% python3 -q
>>> import numpy as np
>>> np.set_printoptions(suppress=True, linewidth=160)
>>> def rnd(a):
...     return np.round(a, 2) + 0
... 
>>> W0 = np.load("out10.npy")
>>> W0
array([[0, 2, 5, 0, 6, 3, 1, 0, 0, 6],
       [0, 2, 5, 0, 6, 3, 1, 0, 0, 6],
       [0, 2, 3, 0, 3, 1, 1, 0, 0, 3],
       [0, 2, 3, 0, 3, 1, 1, 0, 0, 3],
       [0, 2, 1, 0, 0, 0, 1, 1, 0, 0],
       [0, 2, 5, 0, 6, 3, 1, 0, 0, 6],
       [0, 2, 3, 0, 3, 1, 1, 0, 0, 3],
       [0, 2, 3, 0, 3, 1, 1, 0, 0, 3],
       [0, 2, 3, 0, 3, 1, 1, 0, 0, 3],
       [0, 2, 1, 0, 0, 0, 1, 1, 0, 0],
       [0, 2, 3, 0, 3, 1, 1, 0, 0, 3],
       [0, 2, 5, 0, 6, 3, 1, 0, 0, 6],
       [0, 2, 1, 0, 0, 0, 1, 1, 0, 0],
       [0, 2, 5, 0, 6, 3, 1, 0, 0, 6],
       [0, 2, 3, 0, 3, 1, 1, 0, 0, 3],
       [0, 2, 5, 0, 6, 3, 1, 0, 0, 6],
       [0, 2, 3, 0, 3, 1, 1, 0, 0, 3],
       [0, 2, 3, 0, 3, 1, 1, 0, 0, 3],
       [0, 2, 3, 0, 3, 1, 1, 0, 0, 3],
       [0, 2, 1, 0, 0, 0, 1, 1, 0, 0],
       [0, 2, 5, 0, 6, 3, 1, 0, 0, 6]])
>>> # row 1 repeats row 0
>>> def softmax(z):
...     e = np.exp(z - z.max(axis=-1, keepdims=True))
...     return e / e.sum(axis=-1, keepdims=True)
... 
>>> rnd(softmax(10 * W0[19]))
array([0., 1., 0., 0., 0., 0., 0., 0., 0., 0.])
>>> rnd(softmax(W0[19]))
array([0.05, 0.34, 0.13, 0.05, 0.05, 0.05, 0.13, 0.13, 0.05, 0.05])
>>> att = W0 @ W0.T / np.sqrt(10)
>>> rnd(softmax(att)[19] @ W0)
array([0.  , 2.  , 3.79, 0.  , 4.18, 1.9 , 1.  , 0.11, 0.  , 4.18])
>>> np.argsort(-np.linalg.norm(W0, axis=0).round(6), kind="stable")[:3]
array([4, 9, 2])
>>> np.linalg.matrix_rank(W0, rtol=0.1)
np.int64(2)
>>> np.linalg.cond(W0) > 100
np.True_
>>> [round(float(x), 2) for x in np.linalg.svd(W0, compute_uv=False)[:3]]
[33.17, 5.69, 1.56]
>>> rnd(np.trace(np.linalg.pinv(W0) @ W0))
np.float64(3.0)
>>> np.linalg.lstsq(W0[:-1].T, W0[-1])[2]
np.int32(3)
>>> np.allclose(W0[:-1].T @ np.linalg.lstsq(W0[:-1].T, W0[-1])[0], W0[-1])
True
>>> u, r1 = W0[11], W0[3]
>>> u @ r1
np.int64(59)
>>> pr = (u @ r1) / (u @ u) * u
>>> rnd(pr)
array([0.  , 1.06, 2.66, 0.  , 3.19, 1.59, 0.53, 0.  , 0.  , 3.19])
>>> rnd(np.linalg.norm(u + r1) ** 2 + np.linalg.norm(u - r1) ** 2)
np.float64(288.0)
>>> rnd((r1 - pr) @ u)
np.float64(0.0)
>>> X = np.load("test5.npy")
>>> X
array([[ 5,  3, -5,  3, -1, -6],
       [-5,  8,  3,  7, -1,  8],
       [-4,  3, -9, -8,  5,  2],
       [-4,  2, -4,  3,  2,  9],
       [-4, -8, -2,  2,  9,  0],
       [-7,  2, -3,  1, -2,  3],
       [-4, -8, -2,  2,  9,  0],
       [ 1, -9,  9,  4,  3, -1],
       [ 9,  5,  3, -7,  9,  3],
       [-1,  2,  6,  8,  8,  7],
       [ 8,  5,  4,  2,  4,  0]])
>>> # row 6 repeats row 4
>>> out = np.c_[X[:, :4] @ np.array([[-2, -3, 2, 0], [0, 0, -2, 3], [1, -1, 2, 0], [-2, 3, -1, 1]]), np.array([-7, 9, -6, 7, 0, 9, -3, -4, -4, -4, 6])]
>>> out
array([[-21,  -1,  -9,  12,  -7],
       [ -1,  33, -27,  31,   9],
       [ 15,  -3, -24,   1,  -6],
       [ -2,  25, -23,   9,   7],
       [  2,  20,   2, -22,   0],
       [  9,  27, -25,   7,   9],
       [  2,  20,   2, -22,  -3],
       [ -1,   0,  34, -23,  -4],
       [ -1, -51,  21,   8,  -4],
       [ -8,  21,  -2,  14,  -4],
       [-16, -22,  12,  17,   6]])
>>> rnd(np.linalg.lstsq(X, out[:, 0])[0])
array([-2.,  0.,  1., -2.,  0.,  0.])
>>> rnd(np.linalg.norm(out - X @ np.linalg.lstsq(X, out)[0], axis=0))
array([ 0.  ,  0.  ,  0.  ,  0.  , 13.61])
>>> np.linalg.matrix_rank(out)
np.int64(5)
